% ipython --no-banner

In [1]: import numpy as np

In [2]: np.set_printoptions(precision=3, suppress=True, linewidth=100)

In [3]: A = np.loadtxt("x.csv", delimiter=",")

In [4]: A
Out[4]: 
array([[ 0.872, -0.213, -0.298,  0.128, -0.298],
       [-0.213,  0.645, -0.496,  0.213, -0.496],
       [-0.298, -0.496,  0.305,  0.298, -0.695],
       [ 0.128,  0.213,  0.298,  0.872,  0.298],
       [-0.298, -0.496, -0.695,  0.298,  0.305]])

In [5]: vec = np.array([-5, 0, 0, 5, -4])

In [6]: h = np.maximum(A @ vec, 0)

In [7]: np.tanh(A @ vec)
Out[7]: array([-0.987,  0.999,  1.   ,  0.987,  0.942])

In [8]: np.flatnonzero(h > 1e-9)
Out[8]: array([1, 2, 3, 4])

In [9]: print(A.mean(axis=0))
[ 0.038 -0.07  -0.177  0.362 -0.177]

In [10]: A.sum(axis=1)
Out[10]: array([ 0.191, -0.348, -0.887,  1.809, -0.887])

In [11]: A.shape
Out[11]: (5, 5)

In [12]: round(float(np.abs(A).max()), 3)
Out[12]: 0.872

In [13]: np.unravel_index(np.abs(A).argmax(), A.shape)
Out[13]: (np.int64(0), np.int64(0))

In [14]: A2 = np.linalg.inv(A)

In [15]: np.linalg.det(A) * A2
Out[15]: 
array([[-0.872,  0.213,  0.298, -0.128,  0.298],
       [ 0.213, -0.645,  0.496, -0.213,  0.496],
       [ 0.298,  0.496, -0.305, -0.298,  0.695],
       [-0.128, -0.213, -0.298, -0.872, -0.298],
       [ 0.298,  0.496,  0.695, -0.298, -0.305]])

In [16]: print((np.abs(A2) > 1e-9).astype(int))
[[1 1 1 1 1]
 [1 1 1 1 1]
 [1 1 1 1 1]
 [1 1 1 1 1]
 [1 1 1 1 1]]

In [17]: np.round(np.linalg.det(A) * np.linalg.det(A2), 3)
Out[17]: np.float64(1.0)
